>>> import numpy as np
>>> from numpy import linalg as LA
>>> np.set_printoptions(precision=2, suppress=True, linewidth=120, sign=" ")
>>> X = np.load("block17.npy")
>>> print(X)
[[ 1  0  0  0  0  0]
 [ 3  1  0  0  0  0]
 [ 2  3  0  0  0  0]
 [ 0  0  1  0  0  0]
 [ 0  0  3  1  0  0]
 [ 0  0  2  3  0  0]
 [ 0  0  0  0  1  0]
 [ 0  0  0  0  3  1]
 [ 0  0  0  0  2  3]]
>>> gram = X.T @ X
>>> print(np.allclose(gram, gram.T))
True
>>> print(np.trace(gram), (X ** 2).sum())
72 72
>>> print(LA.eigvalsh(gram)[::-1])
[ 21.22  21.22  21.22   2.78   2.78   2.78]
>>> x = np.array([2, -1, 0, 0, -2, 1])
>>> rhs = X @ x
>>> print(LA.solve(X.T @ X, X.T @ rhs))
[ 2. -1.  0.  0. -2.  1.]
>>> rng = np.random.default_rng(49111)
>>> rhs = rhs + 0.02 * rng.normal(size=9)
>>> print(rhs)
[ 1.99  5.    0.99 -0.03  0.01  0.02 -1.98 -5.02 -0.99]
>>> b, *_ = LA.lstsq(X, rhs)
>>> print(np.round(X.T @ (rhs - X @ b), 2) + 0)
[ 0.  0.  0.  0.  0.  0.]
>>> print(round(float(LA.norm(X[2] - X[6])), 2))
3.74
>>> print(np.round(LA.norm(X) ** 2 / LA.norm(X, 2) ** 2, 2))
3.39
>>> print(round(LA.norm(X[2], 1), 2), round(LA.norm(X[2], np.inf), 2))
5.0 3.0
>>> A2 = X[0, 0] * X[1:] - np.outer(X[1:, 0], X[0])
>>> print(A2)
[[ 0  1  0  0  0  0]
 [ 0  3  0  0  0  0]
 [ 0  0  1  0  0  0]
 [ 0  0  3  1  0  0]
 [ 0  0  2  3  0  0]
 [ 0  0  0  0  1  0]
 [ 0  0  0  0  3  1]
 [ 0  0  0  0  2  3]]
>>> print(np.flatnonzero(~A2.round(6).any(axis=1)))
[]
>>> print(X[:, 0] / X[0, 0])
[ 1.  3.  2.  0.  0.  0.  0.  0.  0.]
>>> O, r_ = LA.qr(X)
>>> print(np.abs(np.diag(r_)))
[ 3.74  2.05  3.74  2.05  3.74  2.05]
>>> print(np.round(abs(r_[0, 0]), 2), round(LA.norm(X[:, 0]), 2))
3.74 3.74
>>> print(O.round(2) + 0)
[[-0.27 -0.31  0.    0.    0.    0.  ]
 [-0.8  -0.45  0.    0.    0.    0.  ]
 [-0.53  0.84  0.    0.    0.    0.  ]
 [ 0.    0.   -0.27 -0.31  0.    0.  ]
 [ 0.    0.   -0.8  -0.45  0.    0.  ]
 [ 0.    0.   -0.53  0.84  0.    0.  ]
 [ 0.    0.    0.    0.   -0.27  0.31]
 [ 0.    0.    0.    0.   -0.8   0.45]
 [ 0.    0.    0.    0.   -0.53 -0.84]]
>>> print(round(float(np.trace(O @ O.T)), 2))
6.0
>>> W0 = np.loadtxt("test10.csv", delimiter=",")
>>> print(W0)
[[-0.45 -0.48 -1.    0.54]
 [ 0.54 -1.35  3.34  1.92]
 [ 0.36 -0.84  2.16  1.2 ]
 [ 0.57 -0.52  2.52  0.82]]
>>> r = LA.matrix_rank(W0)
>>> print(r)
2
>>> ns = LA.svd(W0)[2][r:].T
>>> print(np.allclose(W0 @ ns, 0))
True
>>> print([int(LA.matrix_rank(np.delete(W0, i, axis=0))) for i in range(4)])
[2, 2, 2, 2]
>>> print(LA.matrix_rank(W0.T @ W0), LA.matrix_rank(W0 @ W0.T))
2 2
>>> labels = rng.permutation(4)
>>> print(labels)
[ 3  0  1  2]
>>> A2 = W0[labels][:, labels]
>>> print(np.allclose(A2, W0))
False
>>> print(round(LA.det(W0), 2))
-0.0
>>> print(np.allclose(W0, W0.T))
False
>>> J = np.array([[4.0, 4.0, 0.0, 0.0, 0.0],
...     [4.0, -3.0, 4.0, 0.0, 0.0],
...     [0.0, 4.0, 1.0, 4.0, 0.0],
...     [0.0, 0.0, 4.0, 2.0, 4.0],
...     [0.0, 0.0, 0.0, 4.0, 5.0]])
>>> # symmetric
>>> ev, vecs = LA.eigh(J)
>>> print(ev)
[-7.09 -2.22  3.2   6.27  8.84]
>>> print(LA.svd(J, compute_uv=False))
[ 8.84  7.09  6.27  3.2   2.22]
>>> print(np.round(vecs.T @ vecs, 2) + 0)
[[ 1.  0.  0.  0.  0.]
 [ 0.  1.  0.  0.  0.]
 [ 0.  0.  1.  0.  0.]
 [ 0.  0.  0.  1.  0.]
 [ 0.  0.  0.  0.  1.]]
>>> print(np.unique(ev.round(6) + 0, return_counts=True)[1])
[ 1  1  1  1  1]
>>> print(LA.eigvalsh(J + 3 * np.eye(5)))
[-4.09  0.78  6.2   9.27 11.84]
>>> A2 = np.array([[1, 0, 1], [2, 0, 2], [0, 0, 2], [1, 1, 0], [0, 1, 1]])
>>> print(np.einsum("ik,kj->ij", J, A2))
[[12.  0. 12.]
 [-2.  0.  6.]
 [12.  4. 10.]
 [ 2.  6. 12.]
 [ 4.  9.  5.]]
>>> print(LA.matrix_rank(np.vstack([J, A2.T])))
5
>>> print(A2.T @ J.T)
[[12. -2. 12.  2.  4.]
 [ 0.  0.  4.  6.  9.]
 [12.  6. 10. 12.  5.]]
>>> print(LA.matrix_rank(J @ A2))
3
>>> print(np.vstack([J, A2.T]).shape)
(8, 5)
>>> theta = np.radians(15)
>>> r_ = np.eye(5)
>>> r_[4, 4] = r_[1, 1] = np.cos(theta)
>>> r_[4, 1], r_[1, 4] = -np.sin(theta), np.sin(theta)
>>> print(r_)
[[ 1.    0.    0.    0.    0.  ]
 [ 0.    0.97  0.    0.    0.26]
 [ 0.    0.    1.    0.    0.  ]
 [ 0.    0.    0.    1.    0.  ]
 [ 0.   -0.26  0.    0.    0.97]]
>>> A2 = J @ r_.T
>>> print(A2)
[[ 4.    3.86  0.    0.   -1.04]
 [ 4.   -2.9   4.    0.    0.78]
 [ 0.    3.86  1.    4.   -1.04]
 [ 0.    1.04  4.    2.    3.86]
 [ 0.    1.29  0.    4.    4.83]]
>>> A2 = np.array([[1, 3, 0, 3], [2, 1, 0, 1], [3, 1, 2, 3], [3, 0, 0, 3]])
>>> A2[-1] = A2[0]
>>> mat = A2 + 0.05 * np.eye(4)
>>> print(mat)
[[ 1.05  3.    0.    3.  ]
 [ 2.    1.05  0.    1.  ]
 [ 3.    1.    2.05  3.  ]
 [ 1.    3.    0.    3.05]]
>>> ev, vecs = LA.eig(mat)
>>> print(np.sort(LA.eigvals(LA.inv(mat))))
[-1.24  0.17  0.49 20.  ]
>>> print(ev)
[ 2.05  5.9  -0.8   0.05]
>>> print(np.sort(LA.eigvals(mat.T)))
[-0.8   0.05  2.05  5.9 ]
>>> proj = np.triu(np.array([[0, 0, 0, 2], [2, 3, 3, 3], [1, 3, 0, 3], [2, 2, 1, 1]]), 1) + np.eye(4)
>>> A2 = proj @ mat @ LA.inv(proj)
>>> print(round(float(LA.det(A2)), 2))
-0.49
>>> labels = rng.permutation(4)
>>> print(labels)
[ 0  3  2  1]
>>> A2 = mat[labels][:, labels]
>>> print(np.round(np.trace(A2), 2))
7.2
>>> print(np.diag(A2))
[ 1.05  3.05  2.05  1.05]
>>> print(np.allclose(A2, mat))
False
>>> print(round(float(LA.det(A2)), 2), round(LA.det(mat[labels]), 2))
-0.49 0.49
>>> A2 = mat + rng.integers(-2, 3, (4, 3)) @ rng.integers(-2, 3, (3, 4))
>>> print(A2)
[[ 2.05  7.    2.    4.  ]
 [ 0.   -0.95 -6.    3.  ]
 [ 6.   -2.    9.05  0.  ]
 [ 4.    3.    4.    4.05]]
>>> print(A2 - mat)
[[ 1.  4.  2.  1.]
 [-2. -2. -6.  2.]
 [ 3. -3.  7. -3.]
 [ 3.  0.  4.  1.]]
>>> print(np.round(LA.svd(A2 - mat, compute_uv=False), 2) + 0)
[ 11.54   5.65   2.61   0.  ]
>>> A2 = np.c_[X[:, :1] @ np.array([[0]]), np.array([-2, 1, -2, 0, 0, 0, 2, -1, 2])]
>>> print(A2)
[[ 0 -2]
 [ 0  1]
 [ 0 -2]
 [ 0  0]
 [ 0  0]
 [ 0  0]
 [ 0  2]
 [ 0 -1]
 [ 0  2]]
>>> print(LA.norm(LA.qr(X)[0].T @ A2, axis=0) ** 2 / ((A2 ** 2).sum(axis=0) + 1e-12))
[ 0.    0.32]
>>> print(LA.norm(A2 - X @ LA.lstsq(X, A2)[0], axis=0))
[ 0.   3.5]
>>> print(LA.matrix_rank(A2))
1
>>> A = np.minimum.outer(np.arange(1, 6), np.arange(1, 6)) * 5
>>> print(A)
[[  5   5   5   5   5]
 [  5  10  10  10  10]
 [  5  10  15  15  15]
 [  5  10  15  20  20]
 [  5  10  15  20  25]]
>>> # symmetric
>>> x = np.ones(5)
>>> for _ in range(3):
...     x = A @ x
...     x /= LA.norm(x)
...     print(round(x @ A @ x, 2))
... 
61.64
61.72
61.72
>>> print(x)
[ 0.17  0.33  0.46  0.55  0.6 ]
>>> r0 = np.array([1, 3, 3, 1, 0])
>>> A2 = A + np.outer(r0, np.eye(5)[3])
>>> print(np.round(LA.det(A2) / LA.det(A), 2), round(float(1 + LA.solve(A, r0)[3]), 2))
0.8 0.8
>>> print(A2)
[[  5.   5.   5.   6.   5.]
 [  5.  10.  10.  13.  10.]
 [  5.  10.  15.  18.  15.]
 [  5.  10.  15.  21.  20.]
 [  5.  10.  15.  20.  25.]]
>>> print(round(float(np.abs(LA.eigvals(A2)).max()), 2))
63.38
>>> print(np.allclose(A2, A2.T))
False
>>> print((A2 - A2.T) / 2)
[[ 0.   0.   0.   0.5  0. ]
 [ 0.   0.   0.   1.5  0. ]
 [ 0.   0.   0.   1.5  0. ]
 [-0.5 -1.5 -1.5  0.   0. ]
 [ 0.   0.   0.   0.   0. ]]
>>> print(np.allclose(A2 @ A2.T, A2.T @ A2))
False
>>> ev, vecs = LA.eig(A)
>>> print(np.round(A @ vecs[:, 0] - ev[0] * vecs[:, 0], 2) + 0)
[ 0.  0.  0.  0.  0.]
>>> print(np.sort(LA.eigvals(LA.inv(A))))
[ 0.02  0.14  0.34  0.57  0.74]
>>> print(ev)
[ 61.72   7.24   2.91   1.77   1.36]
>>> print(np.sort(LA.eigvals(A.T)))
[  1.36   1.77   2.91   7.24  61.72]
>>> print(np.round(np.prod(ev), 2))
3125.0
>>> A2 = np.array([[-3]])
>>> cent = np.array([[1, 7], [2, 2]])
>>> K = np.block([[A2, np.array([[3, -2]])], [np.zeros((2, 1)), cent]])
>>> print(K)
[[-3.  3. -2.]
 [ 0.  1.  7.]
 [ 0.  2.  2.]]
>>> O, vecs = LA.qr(K[:, :2])[0], LA.qr(K[:, 2:])[0]
>>> sig = LA.svd(O.T @ vecs, compute_uv=False)
>>> print(sig)
[ 0.7]
>>> ev, vecs = LA.eig(K)
>>> print(np.sort(LA.eigvals(K @ K)))
[  5.18   9.    27.82]
>>> print(K @ vecs[:, 0] - ev[0] * vecs[:, 0])
[ 0.  0.  0.]
>>> r0, v = K[1], K[2]
>>> print(r0 @ v)
16.0
>>> p = (r0 @ v) / (r0 @ r0) * r0
>>> print(p)
[ 0.    0.32  2.24]
>>> print(round((v - p) @ r0, 2))
-0.0
>>> blk = np.stack([K, 4 * K, K[::-1]])
>>> print(blk.sum(axis=0))
[[-15.  17.  -8.]
 [  0.   6.  42.]
 [ -3.  13.   8.]]
>>> print(blk.shape)
(3, 3, 3)
>>> print(LA.norm(blk, axis=(1, 2)))
[  8.94  35.78   8.94]
>>> print(LA.matrix_rank(blk.reshape(3, -1)))
2
>>> print(np.einsum("bij,cij->bc", blk, blk))
[[   80.   320.    54.]
 [  320.  1280.   216.]
 [   54.   216.    80.]]
>>> print(LA.det(blk))
[  36. 2304.  -36.]
>>> A2 = LA.inv(K)
>>> print(A2)
[[-0.33 -0.28  0.64]
 [ 0.   -0.17  0.58]
 [ 0.    0.17 -0.08]]
>>> print(np.round(K @ A2, 2) + 0)
[[ 1.  0.  0.]
 [ 0.  1.  0.]
 [ 0.  0.  1.]]
>>> print(round(LA.det(K) * LA.det(A2), 2))
1.0
>>> print(LA.inv(A2))
[[-3.  3. -2.]
 [-0.  1.  7.]
 [ 0.  2.  2.]]
>>> print((np.abs(A2) > 1e-9).astype(int))
[[ 1  1  1]
 [ 0  1  1]
 [ 0  1  1]]
>>> print(round(LA.slogdet(K)[0], 2))
1.0
>>> data = np.load("dump.npy")
>>> print(data)
[[-1  3  0  0]
 [ 0  0  0  0]
 [ 0  0  0  0]]
>>> # rows 1 and 2 are equal
>>> A2 = np.array([[-5, -1, 0], [2, -4, -2], [4, -1, 0], [-5, 0, -5]])
>>> print(np.vstack([data, A2.T]).shape)
(6, 4)
>>> print(np.einsum("ij->j", data))
[-1  3  0  0]
>>> print(LA.matrix_rank(np.vstack([data, A2.T])))
4
>>> print(A2.T @ data.T)
[[ 11   0   0]
 [-11   0   0]
 [ -6   0   0]]
>>> print(data @ A2)
[[ 11 -11  -6]
 [  0   0   0]
 [  0   0   0]]
>>> print([round(float(x), 2) for x in LA.svd(data, compute_uv=False)[:3]])
[3.16, 0.0, 0.0]
>>> print(np.round(LA.norm(data, 2) / LA.norm(data), 2))
1.0
>>> print(np.argsort(-LA.norm(data, axis=0).round(6), kind="stable")[:3])
[ 1  0  2]
>>> print(LA.cond(data) > 100)
True
>>> r = LA.matrix_rank(data)
>>> print(r)
1
>>> ns = LA.svd(data)[2][r:].T
>>> print(ns @ ns.T)
[[ 0.9  0.3  0.   0. ]
 [ 0.3  0.1  0.   0. ]
 [ 0.   0.   1.   0. ]
 [ 0.   0.   0.   1. ]]
>>> print([int(LA.matrix_rank(data[:, :j + 1])) for j in range(4)])
[1, 1, 1, 1]
>>> print([int(LA.matrix_rank(data[:i])) for i in range(1, len(data) + 1)])
[1, 1, 1]
>>> print([int(LA.matrix_rank(np.delete(data, i, axis=0))) for i in range(3)])
[0, 1, 1]
>>> print(LA.matrix_rank(data.T @ data), LA.matrix_rank(data @ data.T))
1 1
>>> Uu, sig, vt = LA.svd(data)
>>> vecs = vt[:(sig > 1e-8).sum()]
>>> x = data[1] + 4 * data[2] + rng.integers(2) * np.eye(4)[0]
>>> print(x)
[ 0.  0.  0.  0.]
>>> print(vecs.T @ vecs)
[[ 0.1 -0.3  0.   0. ]
 [-0.3  0.9  0.   0. ]
 [ 0.   0.   0.   0. ]
 [ 0.   0.   0.   0. ]]
>>> print(np.round(LA.norm(x - vecs.T @ vecs @ x), 2))
0.0
>>> print(np.diag(vecs.T @ vecs))
[ 0.1  0.9  0.   0. ]
>>> m1 = np.loadtxt("arr.csv", delimiter=",")
>>> print(m1)
[[ 0.  5.  0. -6.]
 [-8.  4.  0. -8.]
 [ 0.  0. -8.  0.]
 [ 1. -5.  0. -5.]]
>>> # splits into 2 blocks
>>> proj = np.triu(np.array([[0, -1, 2, 2], [-3, -3, 2, 1], [-1, -1, 3, -1], [-2, -3, -2, -2]]), 1) + np.eye(4)
>>> A2 = proj @ m1 @ LA.inv(proj)
>>> print(LA.matrix_rank(A2))
4
>>> print(proj @ m1 - m1 @ proj)
[[ 10. -14. -26.  -7.]
 [  1. -13.  -8.   7.]
 [ -1.   5.   0.  -3.]
 [  0.   1.   8.   3.]]
>>> print(A2)
[[ 10.   1. -38. -67.]
 [ -7.  -8.  14.  23.]
 [ -1.   4. -14. -11.]
 [  1.  -4.   6.   3.]]
>>> O, vecs = LA.qr(m1[:, :3])[0], LA.qr(m1[:, 3:])[0]
>>> sig = LA.svd(O.T @ vecs, compute_uv=False)
>>> print(np.round(LA.norm(O @ O.T - vecs @ vecs.T, 2), 2))
1.0
>>> print((sig > 0.9).sum())
0
>>> ev, vecs = LA.eigh(J)
>>> x = np.array([2, 2, 0, 2, 2])
>>> print(x @ J @ x / (x @ x), round(ev[0], 2), np.round(ev[-1], 2))
6.0 -7.09 8.84
>>> print(vecs * np.maximum(ev, 0) @ vecs.T)
[[ 4.7   2.25  0.79 -0.1  -0.06]
 [ 2.25  1.56  1.55  0.78 -0.12]
 [ 0.79  1.55  3.1   2.52  0.61]
 [-0.1   0.78  2.52  3.56  3.24]
 [-0.06 -0.12  0.61  3.24  5.38]]
>>> A2 = np.array([[1, 0], [3, 2]])
>>> cent = np.kron(A2, m1)
>>> print(round(LA.norm(cent, 2), 2), round(float(LA.norm(A2, 2) * LA.norm(m1, 2)), 2))
50.14 50.14
>>> print(round(LA.det(m1), 2))
3648.0
>>> print((m1 - m1.T) / 2)
[[ 0.   6.5  0.  -3.5]
 [-6.5  0.   0.  -1.5]
 [ 0.   0.   0.   0. ]
 [ 3.5  1.5  0.   0. ]]
>>> print(m1 @ m1)
[[-46.  50.   0. -10.]
 [-40.  16.   0.  56.]
 [  0.   0.  64.   0.]
 [ 35.  10.   0.  59.]]
>>> print(np.round(np.abs(LA.eigvals(m1)).max(), 2))
8.67
>>> print((m1 + m1.T) / 2)
[[ 0.  -1.5  0.  -2.5]
 [-1.5  4.   0.  -6.5]
 [ 0.   0.  -8.   0. ]
 [-2.5 -6.5  0.  -5. ]]
